>>> import numpy as np
>>> from numpy import linalg as LA
>>> np.set_printoptions(precision=2, suppress=True, linewidth=200, legacy="1.25")
>>> u = np.array([3, 4, 9]) + 0.5
>>> W0 = np.eye(3) - 2 * np.outer(u, u) / (u @ u)
>>> W0
array([[ 0.8 , -0.26, -0.54],
       [-0.26,  0.67, -0.7 ],
       [-0.54, -0.7 , -0.47]])
>>> (W0 + W0.T) / 2
array([[ 0.8 , -0.26, -0.54],
       [-0.26,  0.67, -0.7 ],
       [-0.54, -0.7 , -0.47]])
>>> np.allclose(W0, W0.T)
True
>>> (W0 - W0.T) / 2
array([[0., 0., 0.],
       [0., 0., 0.],
       [0., 0., 0.]])
>>> np.round(W0 @ W0, 2) + 0
array([[1., 0., 0.],
       [0., 1., 0.],
       [0., 0., 1.]])
>>> data = np.loadtxt("arr.csv", delimiter=",")
>>> data
array([[-3., -8., -5.,  8., -1.],
       [-8.,  1., -3.,  1.,  1.],
       [-4., -4.,  2., -5., -2.],
       [ 3., -3., -2.,  4., -4.],
       [ 6., -3., -6.,  3., -2.]])
>>> q, Rm = LA.qr(data)
>>> np.abs(np.diag(Rm))
array([11.58,  9.94,  6.94,  5.72,  2.99])
>>> q.shape, Rm.shape
((5, 5), (5, 5))
>>> np.round(q.T @ q, 2) + 0
array([[1., 0., 0., 0., 0.],
       [0., 1., 0., 0., 0.],
       [0., 0., 1., 0., 0.],
       [0., 0., 0., 1., 0.],
       [0., 0., 0., 0., 1.]])
>>> round(abs(Rm[0, 0]), 2), round(float(LA.norm(data[:, 0])), 2)
(11.58, 11.58)
>>> np.allclose(Rm.T @ Rm, data.T @ data)
True
>>> data - data[0]
array([[  0.,   0.,   0.,   0.,   0.],
       [ -5.,   9.,   2.,  -7.,   2.],
       [ -1.,   4.,   7., -13.,  -1.],
       [  6.,   5.,   3.,  -4.,  -3.],
       [  9.,   5.,  -1.,  -5.,  -1.]])
>>> LA.matrix_rank(data)
5
>>> np.count_nonzero(data)
25
>>> np.unravel_index(np.abs(data).argmax(), data.shape)
(0, 1)
>>> data.mean(axis=0)
array([-1.2, -3.4, -2.8,  2.2, -1.6])
>>> LA.svd(data, compute_uv=False)
array([15.54, 11.64,  7.26,  3.94,  2.64])
>>> np.abs(data).max()
8.0
>>> data.sum(axis=0)
array([ -6., -17., -14.,  11.,  -8.])
>>> M2 = np.array([[-3, 1], [0, -1]])
>>> basis = np.kron(M2, data)
>>> basis.shape
(10, 10)
>>> basis
array([[  9.,  24.,  15., -24.,   3.,  -3.,  -8.,  -5.,   8.,  -1.],
       [ 24.,  -3.,   9.,  -3.,  -3.,  -8.,   1.,  -3.,   1.,   1.],
       [ 12.,  12.,  -6.,  15.,   6.,  -4.,  -4.,   2.,  -5.,  -2.],
       [ -9.,   9.,   6., -12.,  12.,   3.,  -3.,  -2.,   4.,  -4.],
       [-18.,   9.,  18.,  -9.,   6.,   6.,  -3.,  -6.,   3.,  -2.],
       [ -0.,  -0.,  -0.,   0.,  -0.,   3.,   8.,   5.,  -8.,   1.],
       [ -0.,   0.,  -0.,   0.,   0.,   8.,  -1.,   3.,  -1.,  -1.],
       [ -0.,  -0.,   0.,  -0.,  -0.,   4.,   4.,  -2.,   5.,   2.],
       [  0.,  -0.,  -0.,   0.,  -0.,  -3.,   3.,   2.,  -4.,   4.],
       [  0.,  -0.,  -0.,   0.,  -0.,  -6.,   3.,   6.,  -3.,   2.]])
>>> M2 = np.array([[1, 4], [9, -7], [0, 3], [3, -1], [-5, -7]])
>>> data @ M2
array([[-46.,  28.],
       [ -1., -56.],
       [-45.,  37.],
       [  8.,  51.],
       [ -2.,  38.]])
>>> np.einsum("ik,kj->ji", data, M2)
array([[-46.,  -1., -45.,   8.,  -2.],
       [ 28., -56.,  37.,  51.,  38.]])
>>> M2.T @ data.T
array([[-46.,  -1., -45.,   8.,  -2.],
       [ 28., -56.,  37.,  51.,  38.]])
>>> u = np.array([3, 3, 3, 0, 1])
>>> M2 = data + np.outer(u, np.eye(5)[4])
>>> M2
array([[-3., -8., -5.,  8.,  2.],
       [-8.,  1., -3.,  1.,  4.],
       [-4., -4.,  2., -5.,  1.],
       [ 3., -3., -2.,  4., -4.],
       [ 6., -3., -6.,  3., -1.]])
>>> LA.matrix_rank(LA.inv(M2) - LA.inv(data), tol=1e-8)
1
